% python3 -q
>>> import numpy as np
>>> np.set_printoptions(precision=2, suppress=True, linewidth=140)
>>> mat = np.array([[18.0, -4.0, 6.0, -6.0],
...     [24.0, -6.0, 8.0, -8.0],
...     [-24.0, 6.0, -8.0, 8.0],
...     [12.0, -2.0, 4.0, -4.0]])
>>> print(mat)
[[ 18.  -4.   6.  -6.]
 [ 24.  -6.   8.  -8.]
 [-24.   6.  -8.   8.]
 [ 12.  -2.   4.  -4.]]
>>> x = np.array([2, 2, 1, 2])
>>> print(mat @ (2 * x))
[ 44.  56. -56.  32.]
>>> print(mat @ np.eye(4)[1])
[-4. -6.  6. -2.]
>>> print(mat @ x)
[ 22.  28. -28.  16.]
>>> print(round(float(np.linalg.det(2 * mat)), 2), round(float(np.linalg.det(mat)), 2))
0.0 0.0
>>> print(np.round(np.poly(mat), 2) + 0)
[ 1.  0. -4.  0.  0.]
>>> print(round(float(np.linalg.det(mat[::-1])), 2))
0.0
>>> print(np.kron(np.eye(2, dtype=int), mat))
[[ 18.  -4.   6.  -6.   0.  -0.   0.  -0.]
 [ 24.  -6.   8.  -8.   0.  -0.   0.  -0.]
 [-24.   6.  -8.   8.  -0.   0.  -0.   0.]
 [ 12.  -2.   4.  -4.   0.  -0.   0.  -0.]
 [  0.  -0.   0.  -0.  18.  -4.   6.  -6.]
 [  0.  -0.   0.  -0.  24.  -6.   8.  -8.]
 [ -0.   0.  -0.   0. -24.   6.  -8.   8.]
 [  0.  -0.   0.  -0.  12.  -2.   4.  -4.]]
>>> print(round(float(np.linalg.det(mat.T)), 2))
-0.0
>>> M = np.loadtxt("data.csv", delimiter=",")
>>> print(M)
[[ 0. -2. -7.  6. -2.]
 [ 0.  0. -9.  6. -3.]
 [ 0.  0.  0.  4. -8.]
 [ 0.  0.  0.  0. -4.]
 [ 0.  0.  0.  0.  0.]]
>>> print(M.mean(axis=0))
[ 0.  -0.4 -3.2  3.2 -3.4]
>>> print(np.abs(M).max())
9.0
>>> print(M - M[0])
[[ 0.  0.  0.  0.  0.]
 [ 0.  2. -2.  0. -1.]
 [ 0.  2.  7. -2. -6.]
 [ 0.  2.  7. -6. -2.]
 [ 0.  2.  7. -6.  2.]]
>>> np.linalg.rank(M)
Traceback (most recent call last):
  File "<python-input-18>", line 1, in <module>
    np.linalg.rank(M)
    ^^^^^^^^^^^^^^
AttributeError: module 'numpy.linalg' has no attribute 'rank'
>>> np.zeros(5, 5)
Traceback (most recent call last):
  File "<python-input-19>", line 1, in <module>
    np.zeros(5, 5)
    ~~~~~~~~^^^^^^
TypeError: Cannot interpret '5' as a data type
>>> print(M.sum(axis=1))
[-5. -6. -4. -4.  0.]
>>> rk = np.linalg.matrix_rank(M)
>>> print(rk)
4
>>> ns = np.linalg.svd(M)[2][rk:].T
>>> print([int(np.linalg.matrix_rank(np.delete(M, i, axis=0))) for i in range(5)])
[3, 3, 3, 3, 4]
>>> print(ns @ ns.T)
[[1. 0. 0. 0. 0.]
 [0. 0. 0. 0. 0.]
 [0. 0. 0. 0. 0.]
 [0. 0. 0. 0. 0.]
 [0. 0. 0. 0. 0.]]
>>> print(M @ ns)
[[0.]
 [0.]
 [0.]
 [0.]
 [0.]]
>>> print(np.allclose(M @ ns, 0))
True
>>> left, s, vt = np.linalg.svd(M)
>>> print(np.argmax(s[:-1] / (s[1:] + 1e-6)) + 1)
4
>>> print(s)
[15.59  8.17  1.99  1.14  0.  ]
>>> B = left[:, :4] @ np.diag(s[:4]) @ vt[:4]
>>> print(np.round(np.linalg.norm(M - B, 2), 2), s[4])
0.0 0.0
>>> print(np.linalg.matrix_rank(B))
4
>>> K = np.loadtxt("a.csv", delimiter=",")
>>> print(K)
[[33. 15. 13. 11.  6.]
 [15. 14. 18. 12.  8.]
 [13. 18. 27. 17. 11.]
 [11. 12. 17. 11.  7.]
 [ 6.  8. 11.  7.  5.]]
>>> T = np.stack([K, -1 * K, K[::-1]])
>>> print(np.linalg.matrix_rank(T))
[3 3 3]
>>> print((T @ K.T).shape)
(3, 5, 5)
>>> print(T.sum(axis=0))
[[ 6.  8. 11.  7.  5.]
 [11. 12. 17. 11.  7.]
 [13. 18. 27. 17. 11.]
 [15. 14. 18. 12.  8.]
 [33. 15. 13. 11.  6.]]
>>> print(np.linalg.matrix_rank(T.reshape(3, -1)))
2
>>> print(np.linalg.norm(T, axis=(1, 2)))
[72.42 72.42 72.42]
>>> print(T.shape)
(3, 5, 5)
>>> J = np.loadtxt("case10.csv", delimiter=",")
>>> print(J)
[[ 4.  5.  6.  7.  8.]
 [ 9. 10. 11. 12. 13.]
 [14. 15. 16. 17. 18.]]
>>> # rows and columns are dependent
>>> print(np.round(np.linalg.svd(J, compute_uv=False), 2) + 0)
[45.73  1.89  0.  ]
>>> print(np.linalg.matrix_rank(J))
2
>>> J[3]
Traceback (most recent call last):
  File "<python-input-48>", line 1, in <module>
    J[3]
    ~^^^
IndexError: index 3 is out of bounds for axis 0 with size 3
>>> print(np.count_nonzero(J))
15
>>> print(round(np.linalg.norm(J), 2))
45.77
>>> print(J.mean(axis=0))
[ 9. 10. 11. 12. 13.]
>>> np.zeros(3, 5)
Traceback (most recent call last):
  File "<python-input-52>", line 1, in <module>
    np.zeros(3, 5)
    ~~~~~~~~^^^^^^
TypeError: Cannot interpret '5' as a data type
>>> print(np.diff(J, axis=0))
[[5. 5. 5. 5. 5.]
 [5. 5. 5. 5. 5.]]
>>> print(J.sum(axis=1))
[30. 55. 80.]
>>> print(np.unravel_index(np.abs(J).argmax(), J.shape))
(np.int64(2), np.int64(4))
>>> print(J.shape)
(3, 5)
>>> left, s, vt = np.linalg.svd(J)
>>> print(s.round(2) + 0)
[45.73  1.89  0.  ]
>>> B = left[:, :2] @ np.diag(s[:2]) @ vt[:2]
>>> print(B)
[[ 4.  5.  6.  7.  8.]
 [ 9. 10. 11. 12. 13.]
 [14. 15. 16. 17. 18.]]
>>> print(np.linalg.matrix_rank(B))
2
>>> print(round(float(np.abs(J - B).max()), 2))
0.0
>>> print(np.allclose(J[:-1].T @ np.linalg.lstsq(J[:-1].T, J[-1])[0], J[-1]))
True
>>> print(np.unique(J.round(6), axis=0).shape)
(3, 5)
>>> m1 = np.loadtxt("out14.csv", delimiter=",")
>>> print(m1)
[[ 0.98 -0.02  0.15 -0.02 -0.07  0.07  0.12]
 [-0.02  0.98  0.15 -0.02 -0.07  0.07  0.12]
 [ 0.15  0.15  0.07  0.15  0.44 -0.44 -0.74]
 [-0.02 -0.02  0.15  0.98 -0.07  0.07  0.12]
 [-0.07 -0.07  0.44 -0.07  0.79  0.21  0.35]
 [ 0.07  0.07 -0.44  0.07  0.21  0.79 -0.35]
 [ 0.12  0.12 -0.74  0.12  0.35 -0.35  0.42]]
>>> cov = m1.T @ m1
>>> print(np.linalg.svd(m1, compute_uv=False) ** 2)
[1. 1. 1. 1. 1. 1. 1.]
>>> print(cov.round(2) + 0)
[[1. 0. 0. 0. 0. 0. 0.]
 [0. 1. 0. 0. 0. 0. 0.]
 [0. 0. 1. 0. 0. 0. 0.]
 [0. 0. 0. 1. 0. 0. 0.]
 [0. 0. 0. 0. 1. 0. 0.]
 [0. 0. 0. 0. 0. 1. 0.]
 [0. 0. 0. 0. 0. 0. 1.]]
>>> x = np.array([-2, 1, 1, -3, 3, 0, -1])
>>> print(7 - np.linalg.matrix_rank(m1 - np.eye(7), tol=1e-8))
6
>>> print(np.abs(np.linalg.eigvals(m1)))
[1. 1. 1. 1. 1. 1. 1.]
>>> print(round(np.linalg.norm(x), 2), np.round(np.linalg.norm(m1 @ x), 2))
5.0 5.0
>>> print(round(np.linalg.det(m1), 2))
-1.0
>>> X = np.load("run12.npy")
>>> print(X)
[[ 5 -2 -2]
 [ 1  0 -3]
 [ 1  1  9]]
>>> print(round(np.linalg.det(X), 2))
37.0
>>> print(np.trace(X))
14
>>> print(np.allclose(X, X.T))
False
>>> np.linalg.determinant(X)
Traceback (most recent call last):
  File "<python-input-80>", line 1, in <module>
    np.linalg.determinant(X)
    ^^^^^^^^^^^^^^^^^^^^^
AttributeError: module 'numpy.linalg' has no attribute 'determinant'
>>> print(np.sort(np.abs(np.linalg.eigvals(X))))
[0.93 4.85 8.22]
>>> print(np.linalg.matrix_power(X, 2))
[[ 21 -12 -22]
 [  2  -5 -29]
 [ 15   7  76]]
>>> print(round(float(np.abs(np.linalg.eigvals(X)).max()), 2))
8.22
>>> r0 = np.array([-3, -3, -9])
>>> print(np.array([np.convolve(row, r0, "same") for row in X]))
[[ -9 -33  24]
 [ -3   0   9]
 [ -6 -39 -36]]
>>> print(np.polyval(r0, X[0]))
[-99 -15 -15]
>>> vals, evecs = np.linalg.eig(X)
>>> print(vals)
[0.93 4.85 8.22]
>>> print(round(float(np.prod(vals)), 2))
37.0
>>> x = np.array([4, -3, 5])
>>> h = np.maximum(X @ x, 0)
>>> print(h)
[16  0 46]
>>> print(np.flatnonzero(h > 1e-9))
[0 2]
>>> print(X * (h > 1e-9)[:, None])
[[ 5 -2 -2]
 [ 0  0  0]
 [ 1  1  9]]
>>> print(np.maximum(X @ (3 * x), 0))
[ 48   0 138]
>>> print(X.T @ h)
[126  14 382]
>>> print(np.tanh(X @ x))
[ 1. -1.  1.]
>>> F = np.tril(np.array([[-3, -3, 3], [-3, 3, -1], [0, 0, 2]]), -1) + np.eye(3, dtype=int)
>>> print(F)
[[ 1  0  0]
 [-3  1  0]
 [ 0  0  1]]
>>> print((np.linalg.matrix_power((F != 0) + (F.T != 0) + np.eye(3), 3) > 0).astype(int))
[[1 1 0]
 [1 1 0]
 [0 0 1]]
>>> print(np.flatnonzero(np.linalg.matrix_power((F != 0) + (F.T != 0) + np.eye(3), 3)[2]))
[2]
>>> print((F != 0).astype(int))
[[1 0 0]
 [1 1 0]
 [0 0 1]]
>>> print(F @ F)
[[ 1  0  0]
 [-6  1  0]
 [ 0  0  1]]
>>> E = np.loadtxt("dump.csv", delimiter=",")
>>> print(E)
[[-3.  0.  0.  0.  0.]
 [ 0.  1.  0. -4. -2.]
 [ 0. -5.  2.  0.  4.]
 [ 0.  4.  1.  1. -4.]
 [ 0. -2. -5. -3.  4.]]
>>> # 2 blocks once reordered
>>> print(round(np.linalg.norm(E, 2) / np.linalg.norm(E), 2))
0.79
>>> print(np.argsort(-np.linalg.norm(E, axis=0).round(6), kind="stable")[:3])
[4 1 2]
>>> print(np.linalg.cond(E) > 100)
False
>>> print(np.linalg.matrix_rank(E, rtol=0.1))
4
>>> B = np.array([[1, -3, 2], [-3, -1, 2]])
>>> Z = np.kron(B, E)
>>> print(Z.shape)
(10, 15)
>>> print(round(float(np.linalg.norm(Z, 2)), 2), round(float(np.linalg.norm(B, 2) * np.linalg.norm(E, 2)), 2))
42.54 42.54
>>> left, s, vt = np.linalg.svd(E)
>>> print(np.argmax(s[:-1] / (s[1:] + 1e-6)) + 1)
4
>>> print(s)
[10.03  6.32  3.68  3.    0.19]
>>> B = left[:, :4] @ np.diag(s[:4]) @ vt[:4]
>>> print(np.linalg.matrix_rank(E, rtol=0.05))
4
>>> print(np.linalg.matrix_rank(B))
4
